$ ipython --no-banner

In [1]: import numpy as np

In [2]: import numpy.linalg as la

In [3]: np.set_printoptions(precision=3, suppress=True, linewidth=100)

In [4]: X = np.load("mat.npy")

In [5]: X
Out[5]: 
array([[1., 0., 0., 0.],
       [0., 2., 0., 0.],
       [0., 0., 2., 1.],
       [0., 2., 2., 1.]])

In [6]: proj = np.triu(np.array([[-4, 1, 6, 1], [-5, 0, 2, 4], [0, 7, 1, 5], [0, 5, -1, -4]]), 1) + np.eye(4)

In [7]: B = proj @ X @ la.inv(proj)

In [8]: np.trace(B), np.trace(X)
Out[8]: (np.float64(6.0), np.float64(6.0))

In [9]: B
Out[9]: 
array([[  1.,   3.,   2., -16.],
       [  0.,  10.,  -8.,   6.],
       [  0.,  10.,  -8.,   6.],
       [  0.,   2.,  -2.,   3.]])

In [10]: la.matrix_rank(B)
Out[10]: np.int64(3)

In [11]: round(la.det(B), 3)
Out[11]: np.float64(0.0)

In [12]: np.round(np.poly(B), 3) + 0
Out[12]: array([ 1., -6., 11., -6.,  0.])

In [13]: B.shape
Out[13]: (4, 4)

In [14]: np.round(la.svd(B, compute_uv=False), 3) + 0
Out[14]: array([22.021, 14.215,  0.106,  0.   ])

In [15]: B - B[0]
Out[15]: 
array([[  0.,   0.,   0.,   0.],
       [ -1.,   7., -10.,  22.],
       [ -1.,   7., -10.,  22.],
       [ -1.,  -1.,  -4.,  19.]])

In [16]: np.unravel_index(np.abs(B).argmax(), B.shape)
Out[16]: (np.int64(0), np.int64(3))

In [17]: np.diff(B, axis=0)
Out[17]: 
array([[ -1.,   7., -10.,  22.],
       [  0.,   0.,   0.,   0.],
       [  0.,  -8.,   6.,  -3.]])

In [18]: vec = np.array([3, 3, 1, -2])

In [19]: (X @ vec).argmax()
Out[19]: np.int64(1)

In [20]: np.sign((X @ vec).round(6))
Out[20]: array([1., 1., 0., 1.])

In [21]: r0, g = X[3], X[1]

In [22]: r0 @ g
Out[22]: np.float64(4.0)

In [23]: r0 @ r0
Out[23]: np.float64(9.0)

In [24]: p = (r0 @ g) / (r0 @ r0) * r0

In [25]: p
Out[25]: array([0.   , 0.889, 0.889, 0.444])

In [26]: (g - p) @ r0
Out[26]: np.float64(0.0)

In [27]: np.outer(r0, g)
Out[27]: 
array([[0., 0., 0., 0.],
       [0., 4., 0., 0.],
       [0., 4., 0., 0.],
       [0., 2., 0., 0.]])

In [28]: la.matrix_rank(X, rtol=0.1)
Out[28]: np.int64(3)

In [29]: la.cond(X) > 100
Out[29]: np.True_

In [30]: [round(float(x), 3) for x in la.svd(X, compute_uv=False)[:3]]
Out[30]: [3.685, 2.102, 1.0]

In [31]: rng = np.random.default_rng(8400)

In [32]: theta = np.sort(rng.uniform(-2, 2, 13))

In [33]: A = np.c_[theta, theta ** 2, theta ** 3] @ np.array([[4, 5, 2], [5, -2, 2], [5, -1, 5]])

In [34]: A
Out[34]: 
array([[-13.497,  -8.939, -17.808],
       [-13.288,  -8.907, -17.538],
       [ -6.701,  -7.33 ,  -8.795],
       [ -5.612,  -6.884,  -7.288],
       [ -0.978,  -1.89 ,  -0.645],
       [ -0.519,  -0.821,  -0.281],
       [  0.914,   0.831,   0.455],
       [ 15.612,   1.878,  10.175],
       [ 16.2  ,   1.829,  10.607],
       [ 20.535,   1.403,  13.841],
       [ 26.24 ,   0.719,  18.202],
       [ 32.386,  -0.122,  23.002],
       [ 54.106,  -3.574,  40.507]])

In [35]: vec = np.array([-2, -2, 0])

In [36]: target = A @ vec

In [37]: np.round(la.solve(A.T @ A, A.T @ target), 3) + 0
Out[37]: array([-2., -2.,  0.])

In [38]: target = target + 0.3 * rng.normal(size=13)

In [39]: target
Out[39]: 
array([  44.723,   44.377,   28.288,   24.921,    6.297,    2.8  ,   -3.126,  -35.121,  -35.707,
        -43.875,  -53.656,  -64.795, -100.807])

In [40]: b, *_ = la.lstsq(A, target)

In [41]: b
Out[41]: array([-2.013, -2.019,  0.022])

In [42]: b.round()
Out[42]: array([-2., -2.,  0.])

In [43]: vec = np.array([-2, 0, 3])

In [44]: target = A @ vec

In [45]: b, lr = np.zeros(3), 1 / la.norm(A, 2) ** 2

In [46]: for i in range(15):
    ...:     b -= lr * A.T @ (A @ b - target)
    ...:     if i % 5 == 0: print(i, round(la.norm(A @ b - target), 3))
    ...: 
0 33.735
5 29.212
10 25.57

In [47]: b
Out[47]: array([-0.08 ,  0.588,  0.485])

In [48]: round(float(la.cond(A)), 3)
Out[48]: 21.03

In [49]: Ac = A - A.mean(axis=0)

In [50]: Uu, sigma, Vh = la.svd(Ac, full_matrices=False)

In [51]: (np.sign(Uu[:, 0]) == np.sign(Uu[0, 0])).astype(int)
Out[51]: array([1, 1, 1, 1, 1, 1, 1, 0, 0, 0, 0, 0, 0])

In [52]: np.searchsorted(np.cumsum(sigma ** 2) / (sigma ** 2).sum(), 0.9) + 1
Out[52]: np.int64(1)

In [53]: np.abs(Uu[:, 0]).argmax()
Out[53]: np.int64(12)

In [54]: np.round(Ac.mean(axis=0), 3) + 0
Out[54]: array([0., 0., 0.])

In [55]: E = np.load("sample19.npy")

In [56]: E
Out[56]: 
array([[  0.,   0.,   0.,   0.],
       [ -2.,   6.,  -6.,   2.],
       [ -2.,   8., -10.,   4.],
       [ -2.,   8., -10.,   4.]])

In [57]: np.count_nonzero(E)
Out[57]: np.int64(12)

In [58]: E.sum(axis=0)
Out[58]: array([ -6.,  22., -26.,  10.])

In [59]: B = A / np.sqrt((A ** 2).mean(axis=1, keepdims=True))

In [60]: la.matrix_rank(B) == la.matrix_rank(A)
Out[60]: np.True_

In [61]: round(np.trace(la.pinv(E) @ E), 3)
Out[61]: np.float64(2.0)

In [62]: np.abs(np.diag(la.qr(E)[1])) > 1e-9
Out[62]: array([ True,  True, False, False])

In [63]: E @ la.pinv(E) @ E
Out[63]: 
array([[  0.,   0.,   0.,   0.],
       [ -2.,   6.,  -6.,   2.],
       [ -2.,   8., -10.,   4.],
       [ -2.,   8., -10.,   4.]])

In [64]: B = E + rng.integers(-2, 3, (4, 2)) @ rng.integers(-2, 3, (2, 4))

In [65]: B
Out[65]: 
array([[ 2.,  2., -2.,  0.],
       [-4.,  3., -6.,  4.],
       [-2., 10., -6.,  0.],
       [-4.,  6., -8.,  4.]])

In [66]: np.round(la.svd(B - E, compute_uv=False), 3) + 0
Out[66]: array([6.605, 5.777, 0.   , 0.   ])

In [67]: B = np.array([[-0.4], [-0.6], [1.1]])

In [68]: W2 = np.array([[-1.1, -1.1, -0.8, 0.6]])

In [69]: feats = B @ W2

In [70]: feats
Out[70]: 
array([[ 0.44,  0.44,  0.32, -0.24],
       [ 0.66,  0.66,  0.48, -0.36],
       [-1.21, -1.21, -0.88,  0.66]])

In [71]: Uu, sigma, Vh = la.svd(feats)

In [72]: sigma.round(3) + 0
Out[72]: array([2.432, 0.   , 0.   ])

In [73]: np.argmax(sigma[:-1] / (sigma[1:] + 1e-6)) + 1
Out[73]: np.int64(1)

In [74]: B = Uu[:, :1] @ np.diag(sigma[:1]) @ Vh[:1]

In [75]: B
Out[75]: 
array([[ 0.44,  0.44,  0.32, -0.24],
       [ 0.66,  0.66,  0.48, -0.36],
       [-1.21, -1.21, -0.88,  0.66]])

In [76]: round(la.norm(feats - B) / la.norm(feats), 3)
Out[76]: np.float64(0.0)

In [77]: Uu, sigma, Vh = la.svd(feats)

In [78]: V = Vh[:(sigma > 1e-8).sum()]

In [79]: vec = feats[2] + 3 * feats[0] + rng.integers(2) * np.eye(4)[1]

In [80]: vec
Out[80]: array([ 0.11,  0.11,  0.08, -0.06])

In [81]: np.allclose(V.T @ V @ vec, vec)
Out[81]: True

In [82]: round(la.norm(vec - V.T @ V @ vec), 3)
Out[82]: np.float64(0.0)

In [83]: theta = np.radians(135)

In [84]: Rm = np.eye(4)

In [85]: Rm[2, 2] = Rm[1, 1] = np.cos(theta)

In [86]: Rm[2, 1], Rm[1, 2] = -np.sin(theta), np.sin(theta)

In [87]: Rm
Out[87]: 
array([[ 1.   ,  0.   ,  0.   ,  0.   ],
       [ 0.   , -0.707,  0.707,  0.   ],
       [ 0.   , -0.707, -0.707,  0.   ],
       [ 0.   ,  0.   ,  0.   ,  1.   ]])

In [88]: B = feats @ Rm.T

In [89]: np.allclose(la.norm(feats, axis=1), la.norm(B, axis=1))
Out[89]: True

In [90]: rk = la.matrix_rank(feats)

In [91]: rk
Out[91]: np.int64(1)

In [92]: N = la.svd(feats)[2][rk:].T

In [93]: [int(la.matrix_rank(feats[:i])) for i in range(1, len(feats) + 1)]
Out[93]: [1, 1, 1]

In [94]: np.allclose(feats @ N, 0)
Out[94]: True

In [95]: N @ N.T
Out[95]: 
array([[ 0.646, -0.354, -0.257,  0.193],
       [-0.354,  0.646, -0.257,  0.193],
       [-0.257, -0.257,  0.813,  0.14 ],
       [ 0.193,  0.193,  0.14 ,  0.895]])

In [96]: [int(la.matrix_rank(np.delete(feats, i, axis=0))) for i in range(3)]
Out[96]: [1, 1, 1]

In [97]: np.round(feats @ N, 3) + 0
Out[97]: 
array([[0., 0., 0.],
       [0., 0., 0.],
       [0., 0., 0.]])

In [98]: B = np.array([[-2, -1], [0, 3]])

In [99]: W2 = np.kron(B, feats)

In [100]: np.round(la.norm(W2, 2), 3), np.round(la.norm(B, 2) * la.norm(feats, 2), 3)
Out[100]: (np.float64(7.921), np.float64(7.921))

In [101]: W2.shape
Out[101]: (6, 8)

In [102]: data = np.load("run8.npy")

In [103]: data
Out[103]: 
array([[-1.,  1.,  1.],
       [ 1., -1.,  1.],
       [ 1.,  1., -1.]])

In [104]: B = feats / la.norm(feats, axis=1, keepdims=True)

In [105]: G = B @ B.T

In [106]: np.argwhere(np.triu(np.abs(G) > 0.95, 1))
Out[106]: 
array([[0, 1],
       [0, 2],
       [1, 2]])

In [107]: G[2]
Out[107]: array([-1., -1.,  1.])

In [108]: la.norm(B, axis=1)
Out[108]: array([1., 1., 1.])
